In [1]: import numpy as np

In [2]: np.set_printoptions(precision=2, suppress=True, linewidth=200)

In [3]: tidy = lambda a: np.round(a, 2) + 0

In [4]: data = np.array([[2, 3, 0, 2, -3, 3, -2],
   ...:     [3, -1, 3, -1, 3, 2, -3],
   ...:     [-1, -3, -2, -3, 0, 1, 1],
   ...:     [-1, -1, 2, 2, 2, 1, 1],
   ...:     [0, -2, 2, 3, 0, -2, -3],
   ...:     [1, 1, -2, -3, -3, -3, 1],
   ...:     [-3, 1, 0, 2, -3, -2, 0],
   ...:     [-2, -3, 1, 2, -2, 2, -2],
   ...:     [-2, -2, 3, -2, -2, -2, 3],
   ...:     [2, 2, -2, 0, -2, 0, 1],
   ...:     [0, 3, -2, -2, -3, 0, 3],
   ...:     [1, -3, 0, 1, 0, 3, 1]])

In [5]: data[5] = data[4]

In [6]: data
Out[6]: 
array([[ 2,  3,  0,  2, -3,  3, -2],
       [ 3, -1,  3, -1,  3,  2, -3],
       [-1, -3, -2, -3,  0,  1,  1],
       [-1, -1,  2,  2,  2,  1,  1],
       [ 0, -2,  2,  3,  0, -2, -3],
       [ 0, -2,  2,  3,  0, -2, -3],
       [-3,  1,  0,  2, -3, -2,  0],
       [-2, -3,  1,  2, -2,  2, -2],
       [-2, -2,  3, -2, -2, -2,  3],
       [ 2,  2, -2,  0, -2,  0,  1],
       [ 0,  3, -2, -2, -3,  0,  3],
       [ 1, -3,  0,  1,  0,  3,  1]])

In [7]: x = np.array([-3, -6, -7, 7, -5, 4, -9])

In [8]: print((data @ x).argmax())
7

In [9]: print(np.sign((data @ x).round(6)))
[ 1 -1  1 -1  1  1  1  1 -1 -1 -1  1]

In [10]: data @ x
Out[10]: array([ 35, -11,   9,  -6,  38,  38,  24,  67, -42,  -3, -30,  25])

In [11]: np.einsum("ij,j->i", data, x)
Out[11]: array([ 35, -11,   9,  -6,  38,  38,  24,  67, -42,  -3, -30,  25])

In [12]: Y = data / np.linalg.norm(data, axis=1, keepdims=True)

In [13]: cov = Y @ Y.T

In [14]: print(np.argwhere(np.triu(np.abs(cov) > 0.95, 1)))
[[4 5]]

In [15]: tidy(np.degrees(np.arccos(np.clip(cov[6, 5], -1, 1))))
Out[15]: np.float64(73.67)

In [16]: (cov - 2 * np.eye(12)).round(6).argmax(axis=1)
Out[16]: array([ 9,  4, 11, 11,  5,  4,  7,  4,  6, 10,  9,  7])

In [17]: tidy(cov[6])
Out[17]: array([ 0.12, -0.74, -0.31, -0.1 ,  0.28,  0.28,  1.  ,  0.32,  0.31,  0.09,  0.26, -0.42])

In [18]: x = np.array([-2, -9, 1, 2, -5, 4, 8])

In [19]: target = data @ x

In [20]: beta, lr = np.zeros(7), 1 / np.linalg.norm(data, 2) ** 2

In [21]: for i in range(150):
    ...:     beta -= lr * data.T @ (data @ beta - target)
    ...:     if i % 50 == 0: print(i, round(np.linalg.norm(data @ beta - target), 2))
    ...: 
0 53.37
50 0.38
100 0.01

In [22]: print(tidy(beta))
[-2. -9.  1.  2. -5.  4.  8.]

In [23]: np.linalg.norm(data, axis=1).argmax()
Out[23]: np.int64(1)

In [24]: print(tidy(np.linalg.norm(data) ** 2 / np.linalg.norm(data, 2) ** 2))
2.85

In [25]: J = np.load("sample1.npy")

In [26]: tidy(J)
Out[26]: 
array([[ 1.01, -0.3 ,  0.68, -1.06, -0.03, -0.48,  1.03,  0.04,  0.13, -0.14],
       [ 0.29,  0.38,  0.16,  1.46,  0.09, -0.5 ,  0.99, -0.25, -0.36, -0.42],
       [-0.29, -1.32,  0.54,  0.18,  0.73, -0.34, -0.22, -0.2 , -0.97,  0.43],
       [ 1.15,  0.36, -0.09,  0.05,  0.71, -0.46, -1.16,  0.08, -0.22, -0.65],
       [-1.01, -0.09, -0.36, -0.34,  0.25, -1.33,  0.07,  0.32,  0.38, -0.8 ],
       [-0.36,  0.46,  0.06, -0.58, -0.07,  0.13, -0.02, -1.63, -0.6 , -0.55],
       [ 0.  , -0.86,  0.04,  0.23,  0.49,  0.99,  0.18, -0.13,  0.72, -1.19],
       [-0.36,  0.61,  1.23,  0.15,  0.82, -0.08, -0.19, -0.31,  0.96,  0.48],
       [-0.22, -0.05,  1.23,  0.17, -1.17, -0.03, -0.56,  0.41, -0.28, -0.69],
       [-0.43,  0.75,  0.23, -0.41,  0.77,  0.65,  0.42,  0.93, -0.93, -0.35]])

In [27]: x = np.array([1, 1, 1, 3, -2, 2, 0, 0, 2, 0])

In [28]: tidy(J @ (2 * x))
Out[28]: array([-4.83,  6.64, -9.19, -2.4 , -9.75, -4.74,  4.61,  4.04,  6.37, -5.52])

In [29]: tidy((J * x).sum(axis=1))
Out[29]: array([-2.42,  3.32, -4.6 , -1.2 , -4.88, -2.37,  2.3 ,  2.02,  3.19, -2.76])

In [30]: np.linalg.norm(J @ x) <= np.linalg.norm(J, 2) * np.linalg.norm(x) + 1e-9
Out[30]: np.True_

In [31]: tidy(J @ np.eye(10)[8])
Out[31]: array([ 0.13, -0.36, -0.97, -0.22,  0.38, -0.6 ,  0.72,  0.96, -0.28, -0.93])

In [32]: print(tidy(J @ x))
[-2.42  3.32 -4.6  -1.2  -4.88 -2.37  2.3   2.02  3.19 -2.76]

In [33]: print(np.sign((J @ x).round(6)))
[-1.  1. -1. -1. -1. -1.  1.  1.  1. -1.]

In [34]: x = np.array([2, 3, 2, 3, 0, 0, 0, 2, 0, 3])

In [35]: target = J @ x

In [36]: tidy(target)
Out[36]: array([-1.03,  4.68, -2.02,  1.55, -5.8 , -5.86, -5.64,  4.83,  1.13,  1.45])

In [37]: tidy(np.linalg.solve(J, target))
Out[37]: array([2., 3., 2., 3., 0., 0., 0., 2., 0., 3.])

In [38]: tidy(np.linalg.solve(J, target + J[:, 6]))
Out[38]: array([2., 3., 2., 3., 0., 0., 1., 2., 0., 3.])

In [39]: tidy(np.linalg.solve(J, J[:, 4]))
Out[39]: array([0., 0., 0., 0., 1., 0., 0., 0., 0., 0.])

In [40]: u = np.array([2, 3])

In [41]: tidy(np.cross(J[3, :3], J[7, :3]))
Out[41]: array([ 0.5 , -1.38,  0.83])

In [42]: tidy(np.polyval(u, J[3]))
Out[42]: array([5.3 , 3.72, 2.81, 3.1 , 4.42, 2.09, 0.68, 3.16, 2.56, 1.7 ])

In [43]: u = np.array([-3, 1, -3, 1, 0, 3, -2, -1, -1, 0])

In [44]: Y = J + np.outer(u, np.eye(10)[4])

In [45]: np.linalg.matrix_rank(Y - J)
Out[45]: np.int64(1)

In [46]: tidy(Y)
Out[46]: 
array([[ 1.01, -0.3 ,  0.68, -1.06, -3.03, -0.48,  1.03,  0.04,  0.13, -0.14],
       [ 0.29,  0.38,  0.16,  1.46,  1.09, -0.5 ,  0.99, -0.25, -0.36, -0.42],
       [-0.29, -1.32,  0.54,  0.18, -2.27, -0.34, -0.22, -0.2 , -0.97,  0.43],
       [ 1.15,  0.36, -0.09,  0.05,  1.71, -0.46, -1.16,  0.08, -0.22, -0.65],
       [-1.01, -0.09, -0.36, -0.34,  0.25, -1.33,  0.07,  0.32,  0.38, -0.8 ],
       [-0.36,  0.46,  0.06, -0.58,  2.93,  0.13, -0.02, -1.63, -0.6 , -0.55],
       [ 0.  , -0.86,  0.04,  0.23, -1.51,  0.99,  0.18, -0.13,  0.72, -1.19],
       [-0.36,  0.61,  1.23,  0.15, -0.18, -0.08, -0.19, -0.31,  0.96,  0.48],
       [-0.22, -0.05,  1.23,  0.17, -2.17, -0.03, -0.56,  0.41, -0.28, -0.69],
       [-0.43,  0.75,  0.23, -0.41,  0.77,  0.65,  0.42,  0.93, -0.93, -0.35]])

In [47]: A = np.array([[4, 4, -1, 0, -1],
    ...:     [2, 2, -3, -2, -3],
    ...:     [4, 4, -1, 0, -1],
    ...:     [2, 2, -3, -2, -3],
    ...:     [3, 3, -2, -1, -2],
    ...:     [3, 3, -2, -1, -2],
    ...:     [2, 2, -3, -2, -3],
    ...:     [3, 3, -2, -1, -2]])

In [48]: # columns 0 and 1 are equal

In [49]: Uu, sigma, VT = np.linalg.svd(A)

In [50]: vecs = VT[:(sigma > 1e-8).sum()]

In [51]: rng = np.random.default_rng(6657)

In [52]: x = A[2] + 5 * A[1] + rng.integers(2) * np.eye(5)[1]

In [53]: x
Out[53]: array([ 14.,  14., -16., -10., -16.])

In [54]: print(np.allclose(vecs.T @ vecs @ x, x))
True

In [55]: print(tidy(vecs.T @ vecs))
[[ 0.49  0.49 -0.03  0.07 -0.03]
 [ 0.49  0.49 -0.03  0.07 -0.03]
 [-0.03 -0.03  0.38  0.3   0.38]
 [ 0.07  0.07  0.3   0.25  0.3 ]
 [-0.03 -0.03  0.38  0.3   0.38]]

In [56]: tidy(np.linalg.norm(x - vecs.T @ vecs @ x))
Out[56]: np.float64(0.0)

In [57]: Y = J / np.sqrt((J ** 2).mean(axis=1, keepdims=True))

In [58]: np.linalg.matrix_rank(Y) == np.linalg.matrix_rank(J)
Out[58]: np.True_

In [59]: tidy(np.linalg.norm(Y, axis=1))
Out[59]: array([3.16, 3.16, 3.16, 3.16, 3.16, 3.16, 3.16, 3.16, 3.16, 3.16])

In [60]: tidy(Y[0])
Out[60]: array([ 1.59, -0.47,  1.07, -1.67, -0.04, -0.75,  1.63,  0.07,  0.21, -0.22])

In [61]: Uu, sigma, VT = np.linalg.svd(A)

In [62]: tidy(sigma)
Out[62]: array([14.65,  4.93,  0.  ,  0.  ,  0.  ])

In [63]: Y = Uu[:, :2] @ np.diag(sigma[:2]) @ VT[:2]

In [64]: tidy(np.linalg.norm(A - Y, 2)), tidy(sigma[2])
Out[64]: (np.float64(0.0), np.float64(0.0))

In [65]: np.linalg.matrix_rank(Y)
Out[65]: np.int64(2)

In [66]: tidy(np.abs(A - Y).max())
Out[66]: np.float64(0.0)

In [67]: np.linalg.matrix_rank(A, rtol=0.05)
Out[67]: np.int64(2)

In [68]: print(tidy(np.linalg.norm(A - Y) / np.linalg.norm(A)))
0.0

In [69]: np.linalg.cond(A) > 100
Out[69]: np.True_

In [70]: tidy(np.linalg.norm(A, 2) / np.linalg.norm(A))
Out[70]: np.float64(0.95)

In [71]: print(np.argsort(-np.linalg.norm(A, axis=0).round(6), kind="stable")[:3])
[0 1 2]

In [72]: tidy(np.linalg.norm(A))
Out[72]: np.float64(15.46)

In [73]: A.shape
Out[73]: (8, 5)

In [74]: A[:, 5]
IndexError: index 5 is out of bounds for axis 1 with size 5


In [75]: W0 = np.load("x.npy")

In [76]: W0
Out[76]: 
array([[-0.98,  0.99, -0.2 , -0.38, -0.68, -1.72],
       [ 1.1 , -2.  , -0.3 ,  0.9 , -0.2 , -1.3 ],
       [-0.2 ,  0.5 ,  1.4 , -1.3 , -0.6 ,  1.8 ],
       [-1.  ,  1.  , -0.2 , -0.4 , -0.7 , -1.7 ]])

In [77]: Uu, sigma, VT = np.linalg.svd(W0)

In [78]: tidy(sigma)
Out[78]: array([3.62, 3.4 , 1.35, 0.02])

In [79]: Y = Uu[:, :3] @ np.diag(sigma[:3]) @ VT[:3]

In [80]: np.linalg.matrix_rank(Y)
Out[80]: np.int64(3)

In [81]: tidy(Y)
Out[81]: 
array([[-0.98,  0.99, -0.21, -0.38, -0.69, -1.72],
       [ 1.1 , -2.  , -0.3 ,  0.9 , -0.2 , -1.3 ],
       [-0.2 ,  0.5 ,  1.4 , -1.3 , -0.6 ,  1.8 ],
       [-1.  ,  1.  , -0.19, -0.4 , -0.69, -1.7 ]])

In [82]: W = np.array([[2, 2, 1, 1, -3],
    ...:     [-2, 3, -3, -3, 2],
    ...:     [-2, 0, -1, 1, 1],
    ...:     [-2, 0, 1, 0, 0],
    ...:     [-2, 3, 0, 3, -1],
    ...:     [3, -2, -2, 0, 3]])

In [83]: beta = np.array([2, 0, 1, 5, 1])

In [84]: act = np.maximum(W0 @ W + beta, 0)

In [85]: np.linalg.matrix_rank(act)
Out[85]: np.int64(4)

In [86]: tidy(act)
Out[86]: 
array([[ 0.  ,  2.41,  0.31,  0.  ,  1.24],
       [ 3.5 ,  0.  , 11.9 , 11.2 ,  0.  ],
       [ 7.  ,  0.  ,  0.  ,  2.9 , 10.  ],
       [ 0.  ,  2.3 ,  0.2 ,  0.  ,  1.4 ]])

In [87]: (act > 0).astype(int)
Out[87]: 
array([[0, 1, 1, 0, 1],
       [1, 0, 1, 1, 0],
       [1, 0, 0, 1, 1],
       [0, 1, 1, 0, 1]])

In [88]: cent = np.array([[0, 0, 3], [-2, 0, -2], [0, -2, 0], [-1, -1, -3], [-3, 3, -1]])

In [89]: (act @ cent).round(6).argmax(axis=1)
Out[89]: array([1, 0, 1, 1])

In [90]: tidy(act @ cent)
Out[90]: 
array([[ -8.54,   3.1 ,  -6.06],
       [-11.2 , -35.  , -23.1 ],
       [-32.9 ,  27.1 ,   2.3 ],
       [ -8.8 ,   3.8 ,  -6.  ]])

In [91]: W @ cent
Out[91]: 
array([[  4, -12,   2],
       [ -9,  15,  -5],
       [ -4,   4, -10],
       [  0,  -2,  -6],
       [ -6,  -6, -20],
       [ -5,  13,  10]])

In [92]: F = np.load("mat.npy")

In [93]: print(F)
[[ 0.  0.  0.  0. -2.]
 [ 0.  0.  0.  0.  3.]
 [ 0.  0.  0.  0. -3.]
 [ 0.  0.  0.  0.  3.]
 [-2.  3. -3.  3.  0.]]

In [94]: # looks like rank 2

In [95]: idx = rng.permutation(5)

In [96]: print(idx)
[0 3 1 4 2]

In [97]: Y = F[idx][:, idx]

In [98]: Y
Out[98]: 
array([[ 0.,  0.,  0., -2.,  0.],
       [ 0.,  0.,  0.,  3.,  0.],
       [ 0.,  0.,  0.,  3.,  0.],
       [-2.,  3.,  3.,  0., -3.],
       [ 0.,  0.,  0., -3.,  0.]])

In [99]: np.allclose(Y, F)
Out[99]: False

In [100]: print(np.diag(Y))
[0. 0. 0. 0. 0.]

In [101]: print(tidy(np.linalg.det(Y)), tidy(np.linalg.det(F[idx])))
0.0 0.0

In [102]: np.trace(Y)
Out[102]: np.float64(0.0)

In [103]: evals, vecs = np.linalg.eigh(Y)

In [104]: tidy(vecs.T @ Y @ vecs)
Out[104]: 
array([[-5.57,  0.  ,  0.  ,  0.  ,  0.  ],
       [ 0.  ,  0.  ,  0.  ,  0.  ,  0.  ],
       [ 0.  ,  0.  ,  0.  ,  0.  ,  0.  ],
       [ 0.  ,  0.  ,  0.  ,  0.  ,  0.  ],
       [ 0.  ,  0.  ,  0.  ,  0.  ,  5.57]])

In [105]: np.abs(vecs[:, -1]).round(6).argmax()
Out[105]: np.int64(3)

In [106]: tidy(np.linalg.svd(Y, compute_uv=False))
Out[106]: array([5.57, 5.57, 0.  , 0.  , 0.  ])

In [107]: print(tidy(np.abs(vecs[:, -1])))
[0.25 0.38 0.38 0.71 0.38]

In [108]: (evals > 1e-8).sum(), (evals < -1e-8).sum()
Out[108]: (np.int64(1), np.int64(1))

In [109]: print((F + F.T) / 2)
[[ 0.  0.  0.  0. -2.]
 [ 0.  0.  0.  0.  3.]
 [ 0.  0.  0.  0. -3.]
 [ 0.  0.  0.  0.  3.]
 [-2.  3. -3.  3.  0.]]

In [110]: np.allclose(F, F.T)
Out[110]: True

In [111]: tidy(np.abs(np.linalg.eigvals(F)).max())
Out[111]: np.float64(5.57)

In [112]: tidy(np.sort(np.abs(np.linalg.eigvals(F))))
Out[112]: array([0.  , 0.  , 0.  , 5.57, 5.57])

In [113]: np.allclose(F @ F.T, F.T @ F)
Out[113]: True

In [114]: rk = np.linalg.matrix_rank(F)

In [115]: rk
Out[115]: np.int64(2)

In [116]: ns = np.linalg.svd(F)[2][rk:].T

In [117]: print(ns.shape)
(5, 3)

In [118]: np.allclose(F @ ns, 0)
Out[118]: True

In [119]: [int(np.linalg.matrix_rank(F[:, :j + 1])) for j in range(5)]
Out[119]: [1, 1, 1, 1, 2]

In [120]: [int(np.linalg.matrix_rank(np.delete(F, i, axis=0))) for i in range(5)]
Out[120]: [2, 2, 2, 2, 1]

In [121]: evals, vecs = np.linalg.eigh(F)

In [122]: print(tidy(np.linalg.eigvalsh(F + 2 * np.eye(5))))
[-3.57  2.    2.    2.    7.57]

In [123]: tidy(vecs.T @ F @ vecs)
Out[123]: 
array([[-5.57,  0.  ,  0.  ,  0.  ,  0.  ],
       [ 0.  ,  0.  ,  0.  ,  0.  ,  0.  ],
       [ 0.  ,  0.  ,  0.  ,  0.  ,  0.  ],
       [ 0.  ,  0.  ,  0.  ,  0.  ,  0.  ],
       [ 0.  ,  0.  ,  0.  ,  0.  ,  5.57]])

In [124]: (evals > 1e-8).sum(), (evals < -1e-8).sum()
Out[124]: (np.int64(1), np.int64(1))

In [125]: print(np.abs(vecs[:, -1]).round(6).argmax())
4

In [126]: print(tidy(evals))
[-5.57  0.    0.    0.    5.57]

In [127]: np.unique(evals.round(6) + 0, return_counts=True)[1]
Out[127]: array([1, 3, 1])

In [128]: Y = np.array([[0, 1, 0, 1, 2, 2, 0, 1, 1, 2, 2, 0],
     ...:     [0, 0, 1, 0, 0, 1, 1, 1, 2, 0, 2, 1],
     ...:     [1, 1, 2, 2, 1, 1, 1, 2, 0, 0, 0, 2],
     ...:     [0, 2, 2, 0, 0, 0, 0, 0, 0, 1, 1, 1],
     ...:     [0, 2, 0, 0, 1, 1, 2, 0, 0, 1, 2, 0],
     ...:     [1, 0, 1, 1, 0, 2, 0, 0, 1, 2, 1, 0],
     ...:     [0, 2, 0, 1, 0, 0, 2, 0, 1, 2, 1, 0],
     ...:     [1, 1, 2, 2, 0, 0, 2, 0, 2, 2, 0, 2],
     ...:     [0, 1, 2, 2, 2, 0, 0, 1, 0, 0, 1, 1]])

In [129]: X = Y.T @ Y

In [130]: X
Out[130]: 
array([[ 3,  2,  5,  5,  1,  3,  3,  2,  3,  4,  1,  4],
       [ 2, 16, 10,  9,  7,  5, 11,  4,  5, 12, 11,  7],
       [ 5, 10, 18, 13,  6,  5,  7,  7,  7,  8,  7, 13],
       [ 5,  9, 13, 15,  8,  6,  8,  7,  7, 10,  6, 10],
       [ 1,  7,  6,  8, 10,  6,  3,  6,  2,  5,  8,  4],
       [ 3,  5,  5,  6,  6, 11,  4,  5,  6,  9, 10,  3],
       [ 3, 11,  7,  8,  3,  4, 14,  3,  8, 10,  8,  7],
       [ 2,  4,  7,  7,  6,  5,  3,  7,  3,  2,  5,  6],
       [ 3,  5,  7,  7,  2,  6,  8,  3, 11, 10,  8,  6],
       [ 4, 12,  8, 10,  5,  9, 10,  2, 10, 18, 11,  5],
       [ 1, 11,  7,  6,  8, 10,  8,  5,  8, 11, 16,  4],
       [ 4,  7, 13, 10,  4,  3,  7,  6,  6,  5,  4, 11]])

In [131]: # equal to its transpose

In [132]: evals, vecs = np.linalg.eigh(X)

In [133]: tidy(np.abs(vecs[:, -1]))
Out[133]: array([0.12, 0.35, 0.36, 0.35, 0.22, 0.24, 0.3 , 0.18, 0.26, 0.36, 0.33, 0.27])

In [134]: print(tidy(vecs.T @ X @ vecs))
[[ 0.    0.    0.    0.    0.    0.    0.    0.    0.    0.    0.    0.  ]
 [ 0.    0.    0.    0.    0.    0.    0.    0.    0.    0.    0.    0.  ]
 [ 0.    0.    0.    0.    0.    0.    0.    0.    0.    0.    0.    0.  ]
 [ 0.    0.    0.    0.56  0.    0.    0.    0.    0.    0.    0.    0.  ]
 [ 0.    0.    0.    0.    1.    0.    0.    0.    0.    0.    0.    0.  ]
 [ 0.    0.    0.    0.    0.    2.92  0.    0.    0.    0.    0.    0.  ]
 [ 0.    0.    0.    0.    0.    0.    5.25  0.    0.    0.    0.    0.  ]
 [ 0.    0.    0.    0.    0.    0.    0.    6.88  0.    0.    0.    0.  ]
 [ 0.    0.    0.    0.    0.    0.    0.    0.   10.67  0.    0.    0.  ]
 [ 0.    0.    0.    0.    0.    0.    0.    0.    0.   14.54  0.    0.  ]
 [ 0.    0.    0.    0.    0.    0.    0.    0.    0.    0.   20.84  0.  ]
 [ 0.    0.    0.    0.    0.    0.    0.    0.    0.    0.    0.   87.35]]

In [135]: tidy(vecs @ np.diag(evals) @ vecs.T)
Out[135]: 
array([[ 3.,  2.,  5.,  5.,  1.,  3.,  3.,  2.,  3.,  4.,  1.,  4.],
       [ 2., 16., 10.,  9.,  7.,  5., 11.,  4.,  5., 12., 11.,  7.],
       [ 5., 10., 18., 13.,  6.,  5.,  7.,  7.,  7.,  8.,  7., 13.],
       [ 5.,  9., 13., 15.,  8.,  6.,  8.,  7.,  7., 10.,  6., 10.],
       [ 1.,  7.,  6.,  8., 10.,  6.,  3.,  6.,  2.,  5.,  8.,  4.],
       [ 3.,  5.,  5.,  6.,  6., 11.,  4.,  5.,  6.,  9., 10.,  3.],
       [ 3., 11.,  7.,  8.,  3.,  4., 14.,  3.,  8., 10.,  8.,  7.],
       [ 2.,  4.,  7.,  7.,  6.,  5.,  3.,  7.,  3.,  2.,  5.,  6.],
       [ 3.,  5.,  7.,  7.,  2.,  6.,  8.,  3., 11., 10.,  8.,  6.],
       [ 4., 12.,  8., 10.,  5.,  9., 10.,  2., 10., 18., 11.,  5.],
       [ 1., 11.,  7.,  6.,  8., 10.,  8.,  5.,  8., 11., 16.,  4.],
       [ 4.,  7., 13., 10.,  4.,  3.,  7.,  6.,  6.,  5.,  4., 11.]])

In [136]: tidy(np.linalg.eigvalsh(X @ X))
Out[136]: array([   0.  ,    0.  ,    0.  ,    0.31,    1.  ,    8.52,   27.6 ,   47.28,  113.79,  211.37,  434.48, 7629.66])

In [137]: tidy(np.linalg.svd(X, compute_uv=False))
Out[137]: array([87.35, 20.84, 14.54, 10.67,  6.88,  5.25,  2.92,  1.  ,  0.56,  0.  ,  0.  ,  0.  ])

In [138]: tidy(np.linalg.eigvalsh(X + 3 * np.eye(12)))
Out[138]: array([ 3.  ,  3.  ,  3.  ,  3.56,  4.  ,  5.92,  8.25,  9.88, 13.67, 17.54, 23.84, 90.35])

In [139]: np.abs(vecs[:, -1]).round(6).argmax()
Out[139]: np.int64(9)

In [140]: tidy(vecs.T @ vecs)
Out[140]: 
array([[1., 0., 0., 0., 0., 0., 0., 0., 0., 0., 0., 0.],
       [0., 1., 0., 0., 0., 0., 0., 0., 0., 0., 0., 0.],
       [0., 0., 1., 0., 0., 0., 0., 0., 0., 0., 0., 0.],
       [0., 0., 0., 1., 0., 0., 0., 0., 0., 0., 0., 0.],
       [0., 0., 0., 0., 1., 0., 0., 0., 0., 0., 0., 0.],
       [0., 0., 0., 0., 0., 1., 0., 0., 0., 0., 0., 0.],
       [0., 0., 0., 0., 0., 0., 1., 0., 0., 0., 0., 0.],
       [0., 0., 0., 0., 0., 0., 0., 1., 0., 0., 0., 0.],
       [0., 0., 0., 0., 0., 0., 0., 0., 1., 0., 0., 0.],
       [0., 0., 0., 0., 0., 0., 0., 0., 0., 1., 0., 0.],
       [0., 0., 0., 0., 0., 0., 0., 0., 0., 0., 1., 0.],
       [0., 0., 0., 0., 0., 0., 0., 0., 0., 0., 0., 1.]])

In [141]: (evals > 1e-8).sum(), (evals < -1e-8).sum()
Out[141]: (np.int64(9), np.int64(0))

In [142]: evals.sum(), np.trace(X)
Out[142]: (np.float64(150.0), np.int64(150))
